$ python3 -q
>>> import numpy as np
>>> np.set_printoptions(suppress=True, linewidth=200)
>>> rnd = lambda a: np.round(a, 3) + 0
>>> mat = np.loadtxt("data.csv", delimiter=",")
>>> mat
array([[-8.,  0.],
       [ 0., -3.]])
>>> # triangular: eigenvalues sit on the diagonal
>>> rnd(np.linalg.eigvalsh(mat).min())
np.float64(-8.0)
>>> [round(float(np.linalg.det(mat[:i, :i])), 2) + 0 for i in range(1, 3)]
[-8.0, 24.0]
>>> out = mat[0, 0] * mat[1:] - np.outer(mat[1:, 0], mat[0])
>>> out
array([[ 0., 24.]])
>>> np.linalg.matrix_rank(out), np.linalg.matrix_rank(mat)
(np.int64(1), np.int64(2))
>>> np.flatnonzero(~out.round(6).any(axis=1))
array([], dtype=int64)
>>> vec = np.array([2, 3])
>>> rhs = mat @ vec
>>> rhs
array([-16.,  -9.])
>>> rnd(np.linalg.solve(mat, mat[:, 0]))
array([1., 0.])
>>> A = np.loadtxt("w.csv", delimiter=",")
>>> rnd(A)
array([[ 0.811, -3.598, -2.03 , -2.204, -0.988, -1.2  ],
       [-0.771,  3.478,  2.436,  1.955,  0.968,  1.272],
       [-0.877,  3.557, -0.659,  3.167,  0.902,  0.552],
       [-0.328,  1.866,  4.365, -0.085,  0.605,  1.41 ],
       [ 0.717, -2.665,  2.638, -3.168, -0.616,  0.096],
       [-0.751,  3.416,  2.602,  1.842,  0.957,  1.299],
       [-0.392,  2.114,  4.228,  0.17 ,  0.665,  1.426],
       [ 0.266, -0.594,  4.387, -2.114, -0.031,  0.925],
       [ 0.89 , -3.711, -0.203, -2.974, -0.966, -0.788],
       [ 0.812, -3.6  , -2.021, -2.209, -0.988, -1.198],
       [-0.103,  0.962,  4.626, -0.924,  0.378,  1.292],
       [-0.887,  3.647, -0.242,  3.086,  0.937,  0.669],
       [ 0.558, -1.903,  3.529, -2.872, -0.394,  0.46 ],
       [-0.738,  2.773, -2.475,  3.196,  0.648, -0.036],
       [ 0.234, -0.454,  4.442, -2.019,  0.007,  0.966],
       [-0.888,  3.666, -0.133,  3.062,  0.945,  0.699],
       [ 0.777, -2.973,  2.14 , -3.236, -0.709, -0.084],
       [ 0.688, -2.525,  2.833, -3.125, -0.574,  0.17 ],
       [-0.298,  1.747,  4.419, -0.203,  0.576,  1.399],
       [ 0.518, -1.72 ,  3.692, -2.782, -0.342,  0.535],
       [-0.319,  0.824, -4.284,  2.265,  0.093, -0.854],
       [ 0.149, -0.088,  4.553, -1.76 ,  0.105,  1.065]])
>>> rk = np.linalg.matrix_rank(A)
>>> rk
np.int64(2)
>>> null = np.linalg.svd(A)[2][rk:].T
>>> null.shape
(6, 4)
>>> [int(np.linalg.matrix_rank(A[:, :j + 1])) for j in range(6)]
[1, 2, 2, 2, 2, 2]
>>> np.allclose(A @ null, 0)
True
>>> Uu, sv, VT = np.linalg.svd(A)
>>> evecs = VT[:(sv > 1e-8).sum()]
>>> rng = np.random.default_rng(91576)
>>> vec = A[16] + 2 * A[0] + rng.integers(2) * np.eye(6)[5]
>>> rnd(vec)
array([  2.4  , -10.169,  -1.92 ,  -7.645,  -2.685,  -1.483])
>>> np.allclose(evecs.T @ evecs @ vec, vec)
False
>>> rnd(np.linalg.norm(vec - evecs.T @ evecs @ vec))
np.float64(0.958)
>>> Uu, sv, VT = np.linalg.svd(A)
>>> rnd(sv)
array([17.593, 15.507,  0.   ,  0.   ,  0.   ,  0.   ])
>>> out = Uu[:, :2] @ np.diag(sv[:2]) @ VT[:2]
>>> rnd(np.linalg.norm(A - out, 2)), rnd(sv[2])
(np.float64(0.0), np.float64(0.0))
>>> rnd(np.abs(A - out).max())
np.float64(0.0)
>>> vec = np.array([1, 0, 1, 2, 1, 0])
>>> np.sign((A @ vec).round(6))
array([-1.,  1.,  1.,  1., -1.,  1.,  1.,  1., -1., -1.,  1.,  1., -1.,  1.,  1.,  1., -1., -1.,  1., -1.,  1.,  1.])
>>> (A @ vec).argmax()
np.int64(1)
>>> cen = A - A.mean(axis=0)
>>> Uu, sv, VT = np.linalg.svd(cen, full_matrices=False)
>>> (np.sign(Uu[:, 0]) == np.sign(Uu[0, 0])).astype(int)
array([1, 0, 0, 0, 1, 0, 0, 1, 1, 1, 1, 0, 1, 0, 1, 0, 1, 1, 0, 1, 0, 1])
>>> rnd(cen.mean(axis=0))
array([0., 0., 0., 0., 0., 0.])
>>> np.abs(VT[0]).argmax()
np.int64(1)
>>> np.searchsorted(np.cumsum(sv ** 2) / (sv ** 2).sum(), 0.9) + 1
np.int64(2)
>>> rnd(VT[0] * np.sign(VT[0, np.abs(VT[0]).argmax()]))
array([-0.17 ,  0.674, -0.253,  0.648,  0.167,  0.074])
>>> E = np.load("sample14.npy")
>>> E
array([[6., 5., 0., 0., 5.],
       [5., 6., 0., 0., 5.],
       [0., 0., 6., 0., 0.],
       [0., 0., 0., 6., 0.],
       [5., 5., 0., 0., 6.]])
>>> # 3 blocks once reordered
>>> vec = np.ones(5)
>>> for _ in range(3):
...     vec = E @ vec
...     vec /= np.linalg.norm(vec)
...     print(round(vec @ E @ vec, 3))
... 
15.143
15.87
15.981
>>> rnd(vec)
array([0.577, 0.577, 0.03 , 0.03 , 0.577])
>>> low = np.linalg.cholesky(E)
>>> np.prod(np.diag(low)) ** 2, rnd(np.linalg.det(E))
(np.float64(576.0), np.float64(576.0))
>>> np.linalg.eigvalsh(E).min() > 0
np.True_
>>> rnd(low)
array([[2.449, 0.   , 0.   , 0.   , 0.   ],
       [2.041, 1.354, 0.   , 0.   , 0.   ],
       [0.   , 0.   , 2.449, 0.   , 0.   ],
       [0.   , 0.   , 0.   , 2.449, 0.   ],
       [2.041, 0.615, 0.   , 0.   , 1.206]])
>>> out = np.linalg.inv(E)
>>> rnd(np.linalg.slogdet(E)[0])
np.float64(1.0)
>>> np.allclose(out, E.T)
False
>>> rnd(np.linalg.det(E) * out)
array([[ 396., -180.,    0.,    0., -180.],
       [-180.,  396.,    0.,    0., -180.],
       [   0.,    0.,   96.,    0.,    0.],
       [   0.,    0.,    0.,   96.,    0.],
       [-180., -180.,    0.,    0.,  396.]])
>>> F = np.load("case3.npy")
>>> rnd(F)
array([[ 0.573,  0.444, -0.218],
       [ 0.444,  0.538,  0.227],
       [-0.218,  0.227,  0.889]])
>>> # applying it twice changes nothing
>>> vec = np.array([2, 0, 0])
>>> rnd(np.linalg.eigvalsh(2 * F - np.eye(3)))
array([-1.,  1.,  1.])
>>> np.trace(F)
np.float64(2.0)
>>> M = np.array([[0, 0, 1, 0], [0, 0, 0, 1], [1, 0, 0, 0], [0, 1, 0, 0]])
>>> # columns are unit length and at right angles
>>> np.trace(M @ M @ M) // 6
np.int64(0)
>>> low = np.diag(M.sum(axis=1)) - M
>>> low @ np.ones(4)
array([0., 0., 0., 0.])
>>> round(np.linalg.det(low[1:, 1:]))
0
>>> np.linalg.matrix_rank(low)
np.int64(2)
>>> C = np.array([[4, 1, 3, 2, 2], [3, 7, 5, 9, 9]])
>>> K = rng.normal(size=(32, 2)) @ C + np.array([-2, 2, -1, 2, -2])
>>> rnd(K)
array([[ -1.348,   5.104,   0.783,   5.855,   1.855],
       [-10.508, -17.426, -14.993, -23.013, -27.013],
       [ -4.085,  -2.118,  -4.146,  -3.359,  -7.359],
       [  2.199,   2.031,   1.701,   2.877,  -1.123],
       [  1.056,   2.364,   1.116,   3.048,  -0.952],
       [ -5.306,   9.735,   0.287,  10.62 ,   6.62 ],
       [ -6.781,   4.655,  -2.892,   4.23 ,   0.23 ],
       [ -2.004,   4.356,   0.034,   4.826,   0.826],
       [  0.505,  10.943,   4.538,  13.233,   9.233],
       [ -1.13 ,  -4.083,  -3.12 ,  -5.126,  -9.126],
       [-13.752,  -8.731, -13.243, -13.228, -17.228],
       [  5.513,  12.364,   8.369,  15.94 ,  11.94 ],
       [ -1.691,   3.632,  -0.084,   4.02 ,   0.02 ],
       [ -5.349,   2.27 ,  -3.024,   1.655,  -2.345],
       [ 10.524,  12.402,  11.593,  16.988,  12.988],
       [  1.625,   0.011,   0.445,   0.339,  -3.661],
       [-10.529,   0.131,  -7.281,  -1.948,  -5.948],
       [  3.509,  15.591,   8.506,  19.411,  15.411],
       [  6.5  ,  15.586,  10.418,  20.003,  16.003],
       [ -6.725,   1.816,  -4.105,   0.834,  -3.166],
       [ -2.828,  -3.238,  -3.835,  -4.452,  -8.452],
       [  1.516,   0.938,   0.783,   1.429,  -2.571],
       [  1.474,   8.463,   4.067,  10.45 ,   6.45 ],
       [ -0.776,   0.954,  -0.677,   0.989,  -3.011],
       [  4.085,  13.283,   7.859,  16.756,  12.756],
       [ -3.943,  -4.783,  -5.228,  -6.529, -10.529],
       [ -3.461,  -3.981,  -4.567,  -5.469,  -9.469],
       [  1.348,   8.298,   3.914,  10.227,   6.227],
       [ -1.639,   3.248,  -0.22 ,   3.57 ,  -0.43 ],
       [ -7.997,  -4.207,  -7.569,  -6.647, -10.647],
       [  0.096,   0.589,  -0.28 ,   0.726,  -3.274],
       [  2.389,  -2.988,  -0.386,  -3.108,  -7.108]])
>>> # looks like rank 3
>>> C = K[[15, 7]].astype(float)
>>> for _ in range(4):
...     z = np.linalg.norm(K[:, None] - C, axis=-1).argmin(axis=1)
...     C = np.array([K[z == j].mean(axis=0) for j in range(2)])
... 
>>> z
array([1, 0, 0, 1, 1, 1, 1, 1, 1, 0, 0, 1, 1, 0, 1, 0, 0, 1, 1, 0, 0, 0, 1, 0, 1, 0, 0, 1, 1, 0, 0, 0])
>>> rnd(C[1] - C[0])
array([ 5.213, 11.056,  8.201, 14.31 , 14.31 ])
